% ipython --no-banner

In [1]: import numpy as np

In [2]: from numpy import linalg as LA

In [3]: np.set_printoptions(precision=1, suppress=True, linewidth=160, sign=" ")

In [4]: Y = np.array([[1, 1], [1, -1]])

In [5]: rng = np.random.default_rng(3656)

In [6]: M = np.kron(Y, np.kron(Y, Y))[rng.permutation(8)][:4]

In [7]: M
Out[7]: 
array([[ 1,  1, -1, -1,  1,  1, -1, -1],
       [ 1, -1,  1, -1, -1,  1, -1,  1],
       [ 1, -1, -1,  1, -1,  1,  1, -1],
       [ 1,  1,  1,  1, -1, -1, -1, -1]])

In [8]: vec = np.array([0, 4, -2, -3, 0, -1, -2, -3])

In [9]: np.einsum("ij,j->i", M, vec)
Out[9]: array([13, -5, -5,  5])

In [10]: print(LA.norm(M @ vec) <= LA.norm(M, 2) * LA.norm(vec) + 1e-9)
True

In [11]: np.sign((M @ vec).round(6))
Out[11]: array([ 1, -1, -1,  1])

In [12]: M @ (2 * vec)
Out[12]: array([ 26, -10, -10,  10])

In [13]: M @ np.eye(8)[4]
Out[13]: array([ 1., -1., -1., -1.])

In [14]: M @ np.ones(8)
Out[14]: array([ 0.,  0.,  0.,  0.])

In [15]: M @ vec
Out[15]: array([13, -5, -5,  5])

In [16]: def softmax(z):
    ...:     e = np.exp(z - z.max(axis=-1, keepdims=True))
    ...:     return e / e.sum(axis=-1, keepdims=True)
    ...: 

In [17]: np.round(softmax(10 * M[0]), 1) + 0
Out[17]: array([ 0.2,  0.2,  0. ,  0. ,  0.2,  0.2,  0. ,  0. ])

In [18]: S = M @ M.T / np.sqrt(8)

In [19]: softmax(S + np.triu(np.full(S.shape, -np.inf), 1))
Out[19]: 
array([[ 1. ,  0. ,  0. ,  0. ],
       [ 0.1,  0.9,  0. ,  0. ],
       [ 0.1,  0.1,  0.9,  0. ],
       [ 0.1,  0.1,  0.1,  0.8]])

In [20]: print(softmax(S).round(6).argmax(axis=1))
[ 0  1  2  3]

In [21]: mat = np.array([[0, 0, 0, 0, 1, 0, 0, 0],
    ...:     [0, 0, 1, 0, 0, 0, 1, 0],
    ...:     [0, 1, 0, 0, 0, 0, 1, 1],
    ...:     [0, 0, 0, 0, 1, 1, 0, 0],
    ...:     [1, 0, 0, 1, 0, 1, 0, 0],
    ...:     [0, 0, 0, 1, 1, 0, 0, 0],
    ...:     [0, 1, 1, 0, 0, 0, 0, 1],
    ...:     [0, 0, 1, 0, 0, 0, 1, 0]])

In [22]: r = LA.matrix_rank(mat)

In [23]: r
Out[23]: np.int64(7)

In [24]: null = LA.svd(mat)[2][r:].T

In [25]: LA.matrix_rank(mat.T @ mat), LA.matrix_rank(mat @ mat.T)
Out[25]: (np.int64(7), np.int64(7))

In [26]: np.round(null[:, 0] / null[np.abs(null[:, 0]).round(6).argmax(), 0], 1) + 0
Out[26]: array([ 0.,  1.,  0.,  0.,  0.,  0.,  0., -1.])

In [27]: [int(LA.matrix_rank(mat[:i])) for i in range(1, len(mat) + 1)]
Out[27]: [1, 2, 3, 4, 5, 6, 7, 7]

In [28]: print(null.shape)
(8, 1)

In [29]: [int(LA.matrix_rank(mat[:, :j + 1])) for j in range(8)]
Out[29]: [1, 2, 3, 4, 5, 6, 7, 7]

In [30]: [int(LA.matrix_rank(np.delete(mat, i, axis=0))) for i in range(8)]
Out[30]: [6, 7, 6, 6, 6, 6, 6, 7]

In [31]: np.round(mat @ null, 1) + 0
Out[31]: 
array([[ 0.],
       [ 0.],
       [ 0.],
       [ 0.],
       [ 0.],
       [ 0.],
       [ 0.],
       [ 0.]])

In [32]: ev, vecs = LA.eigh(mat)

In [33]: np.round(vecs.T @ mat @ vecs, 1) + 0
Out[33]: 
array([[-1.6,  0. ,  0. ,  0. ,  0. ,  0. ,  0. ,  0. ],
       [ 0. , -1.5,  0. ,  0. ,  0. ,  0. ,  0. ,  0. ],
       [ 0. ,  0. , -1. ,  0. ,  0. ,  0. ,  0. ,  0. ],
       [ 0. ,  0. ,  0. , -1. ,  0. ,  0. ,  0. ,  0. ],
       [ 0. ,  0. ,  0. ,  0. ,  0. ,  0. ,  0. ,  0. ],
       [ 0. ,  0. ,  0. ,  0. ,  0. ,  0.3,  0. ,  0. ],
       [ 0. ,  0. ,  0. ,  0. ,  0. ,  0. ,  2.2,  0. ],
       [ 0. ,  0. ,  0. ,  0. ,  0. ,  0. ,  0. ,  2.6]])

In [34]: LA.eigvalsh(mat + 2 * np.eye(8))
Out[34]: array([ 0.4,  0.5,  1. ,  1. ,  2. ,  2.3,  4.2,  4.6])

In [35]: print(np.round(vecs.T @ vecs, 1) + 0)
[[ 1.  0.  0.  0.  0.  0.  0.  0.]
 [ 0.  1.  0.  0.  0.  0.  0.  0.]
 [ 0.  0.  1.  0.  0.  0.  0.  0.]
 [ 0.  0.  0.  1.  0.  0.  0.  0.]
 [ 0.  0.  0.  0.  1.  0.  0.  0.]
 [ 0.  0.  0.  0.  0.  1.  0.  0.]
 [ 0.  0.  0.  0.  0.  0.  1.  0.]
 [ 0.  0.  0.  0.  0.  0.  0.  1.]]

In [36]: np.round(np.abs(vecs[:, -1]), 1) + 0
Out[36]: array([ 0. ,  0.4,  0.6,  0. ,  0. ,  0. ,  0.6,  0.4])

In [37]: (ev > 1e-8).sum(), (ev < -1e-8).sum()
Out[37]: (np.int64(3), np.int64(4))

In [38]: np.unique(ev.round(6) + 0, return_counts=True)[1]
Out[38]: array([ 1,  1,  2,  1,  1,  1,  1])

In [39]: np.round(LA.svd(mat, compute_uv=False), 1) + 0
Out[39]: array([ 2.6,  2.2,  1.6,  1.5,  1. ,  1. ,  0.3,  0. ])

In [40]: ev.round(1) + 0
Out[40]: array([-1.6, -1.5, -1. , -1. ,  0. ,  0.3,  2.2,  2.6])

In [41]: np.all(LA.eigvalsh(mat) > 0)
Out[41]: np.False_

In [42]: print(round(LA.eigvalsh(mat).min(), 1))
-1.6

In [43]: U, sv, vt = LA.svd(mat)

In [44]: vecs = vt[:(sv > 1e-8).sum()]

In [45]: vec = mat[2] + 3 * mat[1] + rng.integers(2) * np.eye(8)[7]

In [46]: print(vec)
[ 0.  1.  3.  0.  0.  0.  4.  1.]

In [47]: round(float(LA.norm(vec - vecs.T @ vecs @ vec)), 1)
Out[47]: 0.0

In [48]: LA.matrix_rank(np.vstack([mat, vec]))
Out[48]: np.int64(7)

In [49]: np.round(vecs.T @ vecs, 1) + 0
Out[49]: 
array([[ 1. ,  0. ,  0. ,  0. ,  0. ,  0. ,  0. ,  0. ],
       [ 0. ,  0.5,  0. ,  0. ,  0. ,  0. ,  0. ,  0.5],
       [ 0. ,  0. ,  1. ,  0. ,  0. ,  0. ,  0. ,  0. ],
       [ 0. ,  0. ,  0. ,  1. ,  0. ,  0. ,  0. ,  0. ],
       [ 0. ,  0. ,  0. ,  0. ,  1. ,  0. ,  0. ,  0. ],
       [ 0. ,  0. ,  0. ,  0. ,  0. ,  1. ,  0. ,  0. ],
       [ 0. ,  0. ,  0. ,  0. ,  0. ,  0. ,  1. ,  0. ],
       [ 0. ,  0.5,  0. ,  0. ,  0. ,  0. ,  0. ,  0.5]])
